>>> import numpy as np
>>> from numpy import linalg as LA
>>> np.set_printoptions(suppress=True, linewidth=120)
>>> C = np.array([[-1.5, 0.3, -1.7]])
>>> rng = np.random.default_rng(2643)
>>> data = np.array([[1],
...     [2],
...     [0],
...     [-2],
...     [0],
...     [1],
...     [-2],
...     [2],
...     [0],
...     [-1],
...     [1],
...     [-1],
...     [-2],
...     [-1],
...     [-3],
...     [3],
...     [3],
...     [0],
...     [2],
...     [0],
...     [2],
...     [-3],
...     [1],
...     [1],
...     [-1],
...     [1]]) @ C + 0.02 * rng.normal(size=(26, 3))
>>> data.round(2) + 0
array([[-1.5 ,  0.27, -1.73],
       [-2.97,  0.6 , -3.4 ],
       [ 0.05, -0.02,  0.  ],
       [ 3.  , -0.57,  3.4 ],
       [-0.02,  0.  , -0.02],
       [-1.47,  0.29, -1.68],
       [ 3.02, -0.6 ,  3.38],
       [-3.02,  0.63, -3.41],
       [ 0.  , -0.03,  0.01],
       [ 1.47, -0.29,  1.73],
       [-1.52,  0.3 , -1.71],
       [ 1.5 , -0.32,  1.71],
       [ 3.  , -0.64,  3.39],
       [ 1.46, -0.29,  1.7 ],
       [ 4.5 , -0.9 ,  5.09],
       [-4.55,  0.9 , -5.07],
       [-4.49,  0.87, -5.12],
       [ 0.03,  0.  ,  0.  ],
       [-3.03,  0.63, -3.37],
       [ 0.01, -0.04, -0.03],
       [-2.99,  0.61, -3.41],
       [ 4.51, -0.93,  5.09],
       [-1.51,  0.3 , -1.71],
       [-1.52,  0.32, -1.71],
       [ 1.49, -0.32,  1.71],
       [-1.51,  0.3 , -1.7 ]])
>>> left, sig, Vh = LA.svd(data)
>>> np.argmax(sig[:-1] / (sig[1:] + 1e-6)) + 1
np.int64(1)
>>> sig.round(2)
array([19.68,  0.13,  0.08])
>>> out = left[:, :1] @ np.diag(sig[:1]) @ Vh[:1]
>>> round(np.abs(data - out).max(), 2)
np.float64(0.04)
>>> LA.matrix_rank(data, rtol=0.05)
np.int64(1)
>>> LA.matrix_rank(out)
np.int64(1)
>>> Xc = data - data.mean(axis=0)
>>> left, sig, Vh = LA.svd(Xc, full_matrices=False)
>>> LA.matrix_rank(Xc)
np.int64(3)
>>> np.round(sig ** 2 / (sig ** 2).sum(), 2) + 0
array([1., 0., 0.])
>>> np.round(Xc.mean(axis=0), 2) + 0
array([0., 0., 0.])
>>> np.abs(Vh[0]).argmax()
np.int64(2)
>>> (np.sign(left[:, 0]) == np.sign(left[0, 0])).astype(int)
array([1, 1, 0, 0, 0, 1, 0, 1, 0, 0, 1, 0, 0, 0, 0, 1, 1, 0, 1, 0, 1, 0, 1, 1, 0, 1])
>>> np.round(np.abs(Vh[-1]), 2)
array([0.49, 0.82, 0.29])
>>> np.searchsorted(np.cumsum(sig ** 2) / (sig ** 2).sum(), 0.9) + 1
np.int64(1)
>>> G = np.cov(data, rowvar=False)
>>> np.round(LA.eigvalsh(G)[::-1], 2) + 0
array([15.36,  0.  ,  0.  ])
>>> np.round(np.corrcoef(data.T), 2)
array([[ 1., -1.,  1.],
       [-1.,  1., -1.],
       [ 1., -1.,  1.]])
>>> np.argsort(-data.std(axis=0).round(6), kind="stable")
array([2, 0, 1])
